% python3 -q
>>> import numpy as np
>>> np.set_printoptions(suppress=True, linewidth=140)
>>> m1 = np.array([[-7.8, 4.1], [2.5, -1.5]])
>>> rng = np.random.default_rng(3755)
>>> z = rng.permutation(2)
>>> z
array([0, 1])
>>> other = m1[z][:, z]
>>> round(np.linalg.det(other), 1), round(np.linalg.det(m1[z]), 1)
(np.float64(1.5), np.float64(1.5))
>>> mat = np.array([[-3, -2, 2], [3, -2, 1], [2, 2, 1], [-1, 2, 0]]) * (rng.random((4, 3)) < 0.3)
>>> mat
array([[ 0, -2,  2],
       [ 0,  0,  1],
       [ 0,  2,  0],
       [ 0,  0,  0]])
>>> np.linalg.cond(mat) > 100
np.True_
>>> round(float(np.linalg.norm(mat, 2) / np.linalg.norm(mat)), 1)
0.9
>>> np.argsort(-np.linalg.norm(mat, axis=0).round(6), kind="stable")[:3]
array([1, 2, 0])
>>> left, sv, Vh = np.linalg.svd(mat)
>>> evecs = Vh[:(sv > 1e-8).sum()]
>>> x0 = mat[1] + -2 * mat[3] + rng.integers(2) * np.eye(3)[0]
>>> x0
array([1., 0., 1.])
>>> np.linalg.matrix_rank(np.vstack([mat, x0]))
np.int64(3)
>>> np.round(evecs.T @ evecs, 1) + 0
array([[0., 0., 0.],
       [0., 1., 0.],
       [0., 0., 1.]])
>>> np.round(np.diag(evecs.T @ evecs), 1)
array([0., 1., 1.])
>>> F = np.load("m.npy")
>>> F.round(1) + 0
array([[ 1. ,  0.4,  0.8, -1.5],
       [ 0.7,  1. , -1.6,  0. ],
       [-1.6,  0.8, -0.2, -1. ],
       [ 0. , -1.5, -1. , -0.9]])
>>> x0 = np.array([1, 3, 3, 2])
>>> np.round(np.einsum("ij,j->i", F, x0), 1)
array([ 1.7, -0.9, -1.8, -9.2])
>>> np.round((F * x0).sum(axis=1), 1)
array([ 1.7, -0.9, -1.8, -9.2])
>>> np.round(F @ np.ones(4), 1)
array([ 0.8,  0.2, -2. , -3.4])
>>> np.round(F @ x0, 1)
array([ 1.7, -0.9, -1.8, -9.2])
>>> np.round(np.einsum("ij,ji->", F, F), 1)
np.float64(0.9)
>>> np.round(np.linalg.eigvals(F), 1)
array([ 2. +0.j ,  0.5+1.9j,  0.5-1.9j, -2. +0.j ])
>>> other = F / np.linalg.norm(F, axis=1, keepdims=True)
>>> gram = other @ other.T
>>> np.round(np.linalg.norm(other, axis=1), 1)
array([1., 1., 1., 1.])
>>> round(np.degrees(np.arccos(np.clip(gram[0, 2], -1, 1))), 1)
np.float64(90.0)
>>> (gram - 2 * np.eye(4)).round(6).argmax(axis=1)
array([1, 0, 0, 0])
>>> O = F.astype(float).copy()
>>> for j in range(4):
...     O[:, j] -= O[:, :j] @ (O[:, :j].T @ O[:, j])
...     O[:, j] /= np.linalg.norm(O[:, j])
... 
>>> np.round(O.T @ F, 1) + 0
array([[2., 0., 0., 0.],
       [0., 2., 0., 0.],
       [0., 0., 2., 0.],
       [0., 0., 0., 2.]])
>>> O.round(1) + 0
array([[ 0.5,  0.2,  0.4, -0.7],
       [ 0.3,  0.5, -0.8,  0. ],
       [-0.8,  0.4, -0.1, -0.5],
       [ 0. , -0.7, -0.5, -0.5]])
>>> X = np.loadtxt("a.csv", delimiter=",")
>>> X
array([[ 2.4, -1.2, -1.7],
       [-0.2,  0. ,  2.4],
       [-2.5,  1.3, -1.2],
       [-3.8,  1.9,  0.4],
       [ 0.1, -0.1,  0.6],
       [-2.9,  1.5,  2.6],
       [-2.3,  1.1, -1. ],
       [ 2. , -1. , -1.6],
       [-1.3,  0.6,  2.6],
       [-1.5,  0.7,  0. ],
       [ 1.2, -0.5,  0.2],
       [-4.7,  2.3, -0.1],
       [-0.5,  0.2,  0.4],
       [ 1.5, -0.7,  0.7],
       [-0.5,  0.2,  0.7],
       [ 3.1, -1.5, -0.3],
       [ 1.9, -0.9,  0.6],
       [ 3.7, -1.8, -0.6],
       [ 1.6, -0.8, -1.8],
       [ 0.7, -0.3, -0.9],
       [-1.7,  0.8,  1.2],
       [-1.9,  1. , -1. ],
       [-0.1,  0.1, -0.6],
       [ 2.8, -1.4, -1. ]])
>>> x0 = np.array([1, 7, 6])
>>> y = X @ x0
>>> c, lr = np.zeros(3), 1 / np.linalg.norm(X, 2) ** 2
>>> for i in range(200):
...     c -= lr * X.T @ (X @ c - y)
...     if i % 50 == 0: print(i, round(np.linalg.norm(X @ c - y), 1))
... 
0 24.1
50 1.4
100 1.4
150 1.3
>>> c.round(1)
array([-1.8,  1.3,  5.9])
>>> round(float(np.linalg.cond(X)), 1)
60.2
>>> cen = (X - X.mean(axis=0)) / X.std(axis=0)
>>> np.argwhere(np.abs(cen) > 2)
array([[ 5,  2],
       [ 8,  2],
       [11,  0],
       [11,  1]])
>>> np.round(cen.std(axis=0), 1)
array([1., 1., 1.])
>>> c = np.linalg.lstsq(np.delete(cen, 0, axis=1), cen[:, 0])[0]
>>> np.abs(c).argmax()
np.int64(0)
>>> left, sv, Vh = np.linalg.svd(m1)
>>> np.argmax(sv[:-1] / (sv[1:] + 1e-6)) + 1
np.int64(1)
>>> other = left[:, :1] @ np.diag(sv[:1]) @ Vh[:1]
>>> np.round(np.linalg.norm(m1 - other, 2), 1), round(float(sv[1]), 1)
(np.float64(0.2), 0.2)
>>> np.linalg.matrix_rank(m1, rtol=0.05)
np.int64(1)
>>> feats = np.load("sample13.npy")
>>> feats
array([[-1.,  1.,  0.,  0.],
       [ 0., -1.,  1.,  0.],
       [ 0.,  0., -1.,  1.],
       [ 0.,  0.,  0., -1.]])
>>> np.round(np.linalg.det(feats[::-1]), 1)
np.float64(1.0)
>>> np.kron(np.eye(2, dtype=int), feats)
array([[-1.,  1.,  0.,  0., -0.,  0.,  0.,  0.],
       [ 0., -1.,  1.,  0.,  0., -0.,  0.,  0.],
       [ 0.,  0., -1.,  1.,  0.,  0., -0.,  0.],
       [ 0.,  0.,  0., -1.,  0.,  0.,  0., -0.],
       [-0.,  0.,  0.,  0., -1.,  1.,  0.,  0.],
       [ 0., -0.,  0.,  0.,  0., -1.,  1.,  0.],
       [ 0.,  0., -0.,  0.,  0.,  0., -1.,  1.],
       [ 0.,  0.,  0., -0.,  0.,  0.,  0., -1.]])
>>> np.round(np.linalg.eigvals(feats), 1)
array([-1., -1., -1., -1.])
>>> round(float(np.linalg.det(feats.T)), 1)
1.0
>>> round(float(np.linalg.eigvals(feats).sum().real), 1)
-4.0
>>> np.einsum("ij,ji->", feats, feats)
np.float64(4.0)
>>> O, evecs = np.linalg.qr(feats[:, :3])[0], np.linalg.qr(feats[:, 3:])[0]
>>> sv = np.linalg.svd(O.T @ evecs, compute_uv=False)
>>> np.round(np.degrees(np.arccos(sv.clip(0, 1))), 1)
array([45.])
>>> np.round(np.linalg.norm(O @ O.T - evecs @ evecs.T, 2), 1)
np.float64(1.0)
>>> w, evecs = np.linalg.eig(feats)
>>> np.round(np.sort(np.linalg.eigvals(feats.T)), 1)
array([-1., -1., -1., -1.])
>>> feats @ evecs[:, 0] - w[0] * evecs[:, 0]
array([0., 0., 0., 0.])
>>> np.round(np.sort(np.linalg.eigvals(feats @ feats)), 1)
array([1., 1., 1., 1.])
>>> np.round(np.sort(np.linalg.eigvals(np.linalg.inv(feats))), 1)
array([-1., -1., -1., -1.])
>>> np.linalg.matrix_rank(feats - feats[0, 0] * np.eye(4))
np.int64(3)
>>> [int(np.linalg.matrix_rank(np.linalg.matrix_power(feats, p))) for p in range(1, 5)]
[4, 4, 4, 4]
>>> np.prod(np.diag(feats)), round(np.linalg.det(feats), 1)
(np.float64(1.0), np.float64(1.0))
>>> z = rng.permutation(4)
>>> z
array([2, 1, 3, 0])
>>> other = feats[z][:, z]
>>> round(np.linalg.det(other), 1), np.round(np.linalg.det(feats[z]), 1)
(np.float64(1.0), np.float64(1.0))
>>> E = np.loadtxt("layer15.csv", delimiter=",")
>>> E
array([[-1. , -0.6],
       [-1.4,  1.6],
       [ 0.1,  0. ]])
>>> x0 = np.array([-7, -7])
>>> y = E @ x0
>>> np.round(np.linalg.solve(E.T @ E, E.T @ y), 1)
array([-7., -7.])
>>> np.round(np.linalg.pinv(E) @ E, 1) + 0
array([[1., 0.],
       [0., 1.]])
>>> y.round(1)
array([11.2, -1.4, -0.7])
>>> y = y + 0.3 * rng.normal(size=3)
>>> y.round(1)
array([11.1, -1.7, -0.8])
>>> c, *_ = np.linalg.lstsq(E, y)
>>> np.round(E.T @ (y - E @ c), 1) + 0
array([0., 0.])
>>> c.round()
array([-7., -7.])
>>> [round(float(np.linalg.norm(np.linalg.solve(E.T @ E + lam * np.eye(2), E.T @ y))), 2) for lam in (0, 1, 10, 100)]
[9.83, 5.56, 1.13, 0.13]
>>> round(np.linalg.norm(y - E @ c), 1)
np.float64(0.1)
>>> round(float(np.linalg.norm(E[0], 1)), 1), np.round(np.linalg.norm(E[0], np.inf), 1)
(1.6, np.float64(1.0))
>>> round(float(np.linalg.norm(E, 1)), 1), np.round(np.linalg.norm(E, np.inf), 1)
(2.5, np.float64(3.0))
>>> np.round(np.linalg.norm(E, "nuc"), 1)
np.float64(3.3)
>>> np.round(np.linalg.norm(E, 2), 1)
np.float64(2.1)
>>> hat = E @ np.linalg.solve(E.T @ E, E.T)
>>> np.round(np.linalg.eigvalsh(hat), 1) + 0
array([0., 1., 1.])
>>> np.allclose(hat @ hat, hat)
True
>>> hat @ E[:, 0]
array([-1. , -1.4,  0.1])
>>> np.linalg.matrix_rank(np.eye(3) - hat)
np.int64(1)
>>> A = np.array([[6, -7, -5], [-7, -8, -3], [-5, -3, -6]])
>>> round(float(np.linalg.eigvalsh(A).min()), 1)
-13.9
>>> w, evecs = np.linalg.eigh(A)
>>> w.sum(), np.trace(A)
(np.float64(-8.0), np.int64(-8))
>>> np.round(np.linalg.svd(A, compute_uv=False), 1)
array([13.9,  9.7,  3.8])
>>> (w > 1e-8).sum(), (w < -1e-8).sum()
(np.int64(1), np.int64(2))
>>> np.round(evecs.T @ A @ evecs, 1) + 0
array([[-13.9,   0. ,   0. ],
       [  0. ,  -3.8,   0. ],
       [  0. ,   0. ,   9.7]])
>>> np.round(np.linalg.eigvalsh(A @ A), 1)
array([ 14.7,  94.5, 192.8])
